$ python -q
>>> import numpy as np
>>> from numpy import linalg as LA
>>> np.set_printoptions(precision=3, suppress=True, linewidth=120)
>>> def rnd(a):
...     return np.round(a, 3) + 0
... 
>>> X = np.load("run8.npy")
>>> X
array([[ 0.322, -0.497, -0.669,  0.186],
       [ 1.481,  0.772, -5.171,  9.368],
       [ 0.029,  0.976,  0.036,  0.727],
       [-0.19 , -1.371,  0.943, -2.951],
       [-1.241, -0.019,  3.466, -5.535],
       [-0.276,  0.787,  0.942, -0.965],
       [-1.151, -0.014,  4.241, -7.299],
       [ 0.646, -0.381, -2.057,  2.926],
       [ 1.173,  1.183, -4.162,  8.16 ],
       [ 0.225, -0.208, -0.585,  0.704],
       [ 0.264,  0.846, -0.046,  0.575],
       [ 0.776, -0.681, -2.611,  3.765],
       [ 1.46 , -0.32 , -4.664,  7.306],
       [-0.076,  0.675,  0.509, -0.615],
       [-0.004,  0.453, -0.537,  1.596],
       [ 0.965, -0.966, -2.881,  3.901],
       [-0.353, -0.594,  1.008, -2.031],
       [-0.102,  1.611,  0.765, -0.155],
       [-0.221, -0.96 ,  1.085, -2.773],
       [ 0.806, -0.112, -2.324,  3.576],
       [-0.159,  0.091,  0.425, -0.693],
       [-1.33 ,  0.53 ,  3.602, -5.273],
       [-0.378,  0.902,  0.905, -0.593],
       [-0.999,  0.172,  3.679, -6.457],
       [-0.251, -0.176,  0.687, -1.261],
       [ 0.514, -0.264, -1.762,  2.789],
       [ 1.543,  0.208, -4.726,  7.843],
       [-1.416,  0.936,  4.791, -7.217],
       [ 0.929, -0.264, -3.662,  6.133]])
>>> x0 = np.array([0, 0, 1, 0])
>>> target = X @ x0
>>> rnd(LA.pinv(X) @ X)
array([[1., 0., 0., 0.],
       [0., 1., 0., 0.],
       [0., 0., 1., 0.],
       [0., 0., 0., 1.]])
>>> rnd(LA.solve(X.T @ X, X.T @ target))
array([0., 0., 1., 0.])
>>> rnd(LA.lstsq(X, target)[0])
array([0., 0., 1., 0.])
>>> rng = np.random.default_rng(595822)
>>> target = target + 0.1 * rng.normal(size=29)
>>> rnd(target)
array([-0.801, -5.345, -0.017,  0.961,  3.515,  0.903,  4.292, -2.077, -4.168, -0.646,  0.016, -2.651, -4.787,  0.369,
       -0.646, -2.872,  0.944,  0.779,  1.061, -2.394,  0.316,  3.668,  0.9  ,  3.518,  0.511, -1.825, -4.839,  4.695,
       -3.73 ])
>>> b, *_ = LA.lstsq(X, target)
>>> [round(float(LA.norm(LA.solve(X.T @ X + lam * np.eye(4), X.T @ target))), 2) for lam in (0, 1, 10, 100)]
[2.2, 0.65, 0.55, 0.46]
>>> rnd(X.T @ (target - X @ b))
array([0., 0., 0., 0.])
>>> b.round()
array([ 1., -0.,  2.,  0.])
>>> Xc = X - X.mean(axis=0)
>>> vecs = LA.svd(Xc)[2][:1]
>>> out = Xc - Xc @ vecs.T @ vecs
>>> rnd(LA.norm(out) / LA.norm(Xc))
np.float64(0.149)
>>> LA.norm(out, axis=1).round(6).argmax()
np.int64(3)
>>> rnd(out.std(axis=0))
array([0.164, 0.707, 0.283, 0.195])
>>> Xc = X - X.mean(axis=0)
>>> Uu, sv, vt = LA.svd(Xc, full_matrices=False)
>>> rnd(sv)
array([28.633,  4.233,  0.856,  0.177])
>>> rnd(np.abs(vt[-1]))
array([0.58 , 0.273, 0.701, 0.314])
>>> rnd((sv ** 2).sum() ** 2 / (sv ** 4).sum())
np.float64(1.046)
>>> np.searchsorted(np.cumsum(sv ** 2) / (sv ** 2).sum(), 0.9) + 1
np.int64(1)
>>> rnd(vt[0] * np.sign(vt[0, np.abs(vt[0]).argmax()]))
array([ 0.153, -0.003, -0.508,  0.848])
>>> LA.matrix_rank(Xc)
np.int64(4)
>>> (np.sign(Uu[:, 0]) == np.sign(Uu[0, 0])).astype(int)
array([1, 0, 1, 1, 1, 1, 1, 0, 0, 0, 1, 0, 0, 1, 0, 0, 1, 1, 1, 0, 1, 1, 1, 1, 1, 0, 0, 1, 0])
>>> np.abs(Uu[:, 0]).argmax()
np.int64(1)
>>> rnd(Xc.mean(axis=0))
array([0., 0., 0., 0.])
>>> J = np.load("arr.npy")
>>> J
array([[-2,  2,  3],
       [ 1,  2,  0],
       [-1, -3, -3]])
>>> theta = np.radians(30)
>>> R = np.eye(3)
>>> R[1, 1] = R[0, 0] = np.cos(theta)
>>> R[1, 0], R[0, 1] = -np.sin(theta), np.sin(theta)
>>> rnd(R)
array([[ 0.866,  0.5  ,  0.   ],
       [-0.5  ,  0.866,  0.   ],
       [ 0.   ,  0.   ,  1.   ]])
>>> out = J @ R.T
>>> rnd(out)
array([[-0.732,  2.732,  3.   ],
       [ 1.866,  1.232,  0.   ],
       [-2.366, -2.098, -3.   ]])
>>> rnd(np.abs(out - J).max(axis=0))
array([1.366, 0.902, 0.   ])
>>> np.allclose(J @ J.T, out @ out.T)
True
>>> x0 = np.array([-3, -3, 1])
>>> h1 = np.maximum(out @ x0, 0)
>>> rnd(out.T @ h1)
array([-24.588, -21.804, -31.177])
>>> rnd(h1)
array([ 0.   ,  0.   , 10.392])
>>> np.flatnonzero(h1 > 1e-9)
array([2])
>>> rnd(np.maximum(out @ x0, 0) - np.maximum(-out @ x0, 0))
array([-3.   , -9.294, 10.392])
>>> x0 = np.array([1, -2, 3])
>>> h1 = np.maximum(J @ x0, 0)
>>> J.T @ h1
array([-6,  6,  9])
>>> np.flatnonzero(h1 > 1e-9)
array([0])
>>> W0 = np.load("x.npy")
>>> W0
array([[-3,  2],
       [ 0, -3]])
>>> vals, vecs = LA.eig(W0)
>>> rnd(np.sort(LA.eigvals(W0 @ W0)))
array([9., 9.])
>>> rnd(np.sort(LA.eigvals(W0.T)))
array([-3., -3.])
>>> vals
array([-3., -3.])
>>> def softmax(z):
...     e = np.exp(z - z.max(axis=-1, keepdims=True))
...     return e / e.sum(axis=-1, keepdims=True)
... 
>>> rnd(softmax(W0).sum(axis=1))
array([1., 1.])
>>> rnd(softmax(10 * W0[0]))
array([0., 1.])
>>> S = W0 @ W0.T / np.sqrt(2)
>>> rnd(softmax(S)[0] @ W0)
array([-3.,  2.])
>>> softmax(S).round(6).argmax(axis=1)
array([0, 1])
>>> out = np.array([[-3, -3, 1], [4, -5, -3]])
>>> LA.matrix_rank(np.vstack([W0, out.T]))
np.int64(2)
>>> np.einsum("ik,kj->ji", W0, out)
array([[ 17, -12],
       [ -1,  15],
       [ -9,   9]])
>>> W0 @ out
array([[ 17,  -1,  -9],
       [-12,  15,   9]])
>>> mat = np.loadtxt("layer15.csv", delimiter=",")
>>> mat
array([[1., 0., 0., 0.],
       [0., 0., 0., 1.],
       [0., 1., 0., 0.],
       [0., 0., 1., 0.]])
>>> x0 = np.array([3, 3, 0, -3])
>>> rnd(LA.det(mat))
np.float64(1.0)
>>> mat @ mat
array([[1., 0., 0., 0.],
       [0., 0., 1., 0.],
       [0., 0., 0., 1.],
       [0., 1., 0., 0.]])
>>> rnd(LA.det(mat))
np.float64(1.0)
>>> rnd(LA.matrix_power(mat, 3))
array([[1., 0., 0., 0.],
       [0., 1., 0., 0.],
       [0., 0., 1., 0.],
       [0., 0., 0., 1.]])
>>> rnd(np.abs(LA.eigvals(mat)).max())
np.float64(1.0)
>>> np.allclose(mat @ mat.T, mat.T @ mat)
True
>>> np.trace(mat)
np.float64(1.0)
